% ipython --no-banner

In [1]: import numpy as np

In [2]: np.set_printoptions(precision=1, suppress=True, linewidth=200)

In [3]: m1 = np.minimum.outer(np.arange(1, 5), np.arange(1, 5)) * -1

In [4]: m1
Out[4]: 
array([[-1, -1, -1, -1],
       [-1, -2, -2, -2],
       [-1, -2, -3, -3],
       [-1, -2, -3, -4]])

In [5]: Q = m1.astype(float).copy()

In [6]: for j in range(4):
   ...:     Q[:, j] -= Q[:, :j] @ (Q[:, :j].T @ Q[:, j])
   ...:     Q[:, j] /= np.linalg.norm(Q[:, j])
   ...: 

In [7]: Q.round(1) + 0
Out[7]: 
array([[-0.5,  0.9,  0. ,  0. ],
       [-0.5, -0.3,  0.8,  0. ],
       [-0.5, -0.3, -0.4,  0.7],
       [-0.5, -0.3, -0.4, -0.7]])

In [8]: np.round(Q.T @ m1, 1) + 0
Out[8]: 
array([[2. , 3.5, 4.5, 5. ],
       [0. , 0.9, 1.4, 1.7],
       [0. , 0. , 0.8, 1.2],
       [0. , 0. , 0. , 0.7]])

In [9]: x = np.array([-1, -3, 1, 2])

In [10]: rhs = m1 @ x

In [11]: rhs
Out[11]: array([ 1,  1, -2, -4])

In [12]: np.linalg.solve(m1, -2 * rhs)
Out[12]: array([ 2.,  6., -2., -4.])

In [13]: ev, V = np.linalg.eigh(m1)

In [14]: x = np.array([8, 0, 9, 5])

In [15]: x @ m1 @ x
Out[15]: np.int64(-901)

In [16]: V * np.maximum(ev, 0) @ V.T
Out[16]: 
array([[0., 0., 0., 0.],
       [0., 0., 0., 0.],
       [0., 0., 0., 0.],
       [0., 0., 0., 0.]])

In [17]: np.abs(m1).sum(axis=1).max(), round(np.abs(ev).max(), 1)
Out[17]: (np.int64(10), np.float64(8.3))

In [18]: V * np.abs(ev) @ V.T
Out[18]: 
array([[1., 1., 1., 1.],
       [1., 2., 2., 2.],
       [1., 2., 3., 3.],
       [1., 2., 3., 4.]])

In [19]: np.linalg.eigvalsh(m1[1:, 1:])
Out[19]: array([-7.9, -0.8, -0.3])

In [20]: ev, V = np.linalg.eig(m1)

In [21]: np.round(m1 @ V[:, 0] - ev[0] * V[:, 0], 1) + 0
Out[21]: array([0., 0., 0., 0.])

In [22]: np.sort(np.linalg.eigvals(m1.T))
Out[22]: array([-8.3, -1. , -0.4, -0.3])

In [23]: ev
Out[23]: array([-8.3, -1. , -0.4, -0.3])

In [24]: np.sort(np.linalg.eigvals(m1 @ m1))
Out[24]: array([ 0.1,  0.2,  1. , 68.7])

In [25]: out = np.array([[-5, -8, -5], [-9, -2, 9], [7, -5, 1]])

In [26]: mat = np.triu(out)

In [27]: mat
Out[27]: 
array([[-5, -8, -5],
       [ 0, -2,  9],
       [ 0,  0,  1]])

In [28]: left, sv, vt = np.linalg.svd(mat)

In [29]: np.argmax(sv[:-1] / (sv[1:] + 1e-6)) + 1
Out[29]: np.int64(2)

In [30]: sv
Out[30]: array([11.5,  8.2,  0.1])

In [31]: out = left[:, :2] @ np.diag(sv[:2]) @ vt[:2]

In [32]: np.linalg.matrix_rank(out)
Out[32]: np.int64(2)

In [33]: np.round(np.linalg.norm(mat - out) / np.linalg.norm(mat), 1)
Out[33]: np.float64(0.0)

In [34]: round(np.abs(mat - out).max(), 1)
Out[34]: np.float64(0.1)

In [35]: out = np.linalg.inv(mat)

In [36]: out
Out[36]: 
array([[-0.2,  0.8, -8.2],
       [-0. , -0.5,  4.5],
       [ 0. ,  0. ,  1. ]])

In [37]: np.linalg.det(mat) * out
Out[37]: 
array([[ -2.,   8., -82.],
       [ -0.,  -5.,  45.],
       [  0.,   0.,  10.]])

In [38]: np.linalg.inv(out)
Out[38]: 
array([[-5., -8., -5.],
       [-0., -2.,  9.],
       [ 0.,  0.,  1.]])

In [39]: round(float(np.linalg.det(mat) * np.linalg.det(out)), 1)
Out[39]: 1.0

In [40]: np.round(mat @ out, 1) + 0
Out[40]: 
array([[1., 0., 0.],
       [0., 1., 0.],
       [0., 0., 1.]])

In [41]: round(np.linalg.cond(mat), 1)
Out[41]: np.float64(108.9)

In [42]: mat @ mat
Out[42]: 
array([[ 25,  56, -52],
       [  0,   4,  -9],
       [  0,   0,   1]])

In [43]: np.sort(np.linalg.eigvals(mat))
Out[43]: array([-5., -2.,  1.])

In [44]: M = np.array([[0, 0, 0, 1], [0, 1, 0, 0], [0, 0, 2, 0], [0, 0, 0, 0]])

In [45]: M
Out[45]: 
array([[0, 0, 0, 1],
       [0, 1, 0, 0],
       [0, 0, 2, 0],
       [0, 0, 0, 0]])

In [46]: np.prod(np.diag(M)), round(np.linalg.det(M), 1)
Out[46]: (np.int64(0), np.float64(0.0))

In [47]: [int(np.linalg.matrix_rank(np.linalg.matrix_power(M, p))) for p in range(1, 5)]
Out[47]: [3, 2, 2, 2]

In [48]: M @ M
Out[48]: 
array([[0, 0, 0, 0],
       [0, 1, 0, 0],
       [0, 0, 4, 0],
       [0, 0, 0, 0]])

In [49]: np.sort(np.linalg.eigvals(M))
Out[49]: array([0., 0., 1., 2.])

In [50]: np.linalg.matrix_rank(M - M[0, 0] * np.eye(4))
Out[50]: np.int64(3)

In [51]: np.linalg.matrix_power(M - np.diag(np.diag(M)), 4)
Out[51]: 
array([[0, 0, 0, 0],
       [0, 0, 0, 0],
       [0, 0, 0, 0],
       [0, 0, 0, 0]])

In [52]: left, sv, vt = np.linalg.svd(M)

In [53]: V = vt[:(sv > 1e-8).sum()]

In [54]: rng = np.random.default_rng(6189)

In [55]: x = M[1] + 3 * M[0] + rng.integers(2) * np.eye(4)[2]

In [56]: x
Out[56]: array([0., 1., 1., 3.])

In [57]: np.round(np.linalg.norm(x - V.T @ V @ x), 1)
Out[57]: np.float64(0.0)

In [58]: np.diag(V.T @ V)
Out[58]: array([0., 1., 1., 1.])

In [59]: u = np.array([-1, -1, -2])

In [60]: out = mat + np.outer(u, np.eye(3)[2])

In [61]: np.round(np.linalg.det(out) / np.linalg.det(mat), 1), round(float(1 + np.linalg.solve(mat, u)[2]), 1)
Out[61]: (np.float64(-1.0), -1.0)

In [62]: idx = rng.permutation(4)

In [63]: idx
Out[63]: array([2, 0, 1, 3])

In [64]: out = M[idx][:, idx]

In [65]: np.allclose(out, M)
Out[65]: False

In [66]: np.sort(np.abs(np.linalg.eigvals(out)))
Out[66]: array([0., 0., 1., 2.])

In [67]: np.trace(M)
Out[67]: np.int64(3)

In [68]: np.linalg.matrix_power(M, 3)
Out[68]: 
array([[0, 0, 0, 0],
       [0, 1, 0, 0],
       [0, 0, 8, 0],
       [0, 0, 0, 0]])

In [69]: np.sort(np.abs(np.linalg.eigvals(M)))
Out[69]: array([0., 0., 1., 2.])

In [70]: np.round(np.abs(np.linalg.eigvals(M)).max(), 1)
Out[70]: np.float64(2.0)

In [71]: (M - M.T) / 2
Out[71]: 
array([[ 0. ,  0. ,  0. ,  0.5],
       [ 0. ,  0. ,  0. ,  0. ],
       [ 0. ,  0. ,  0. ,  0. ],
       [-0.5,  0. ,  0. ,  0. ]])
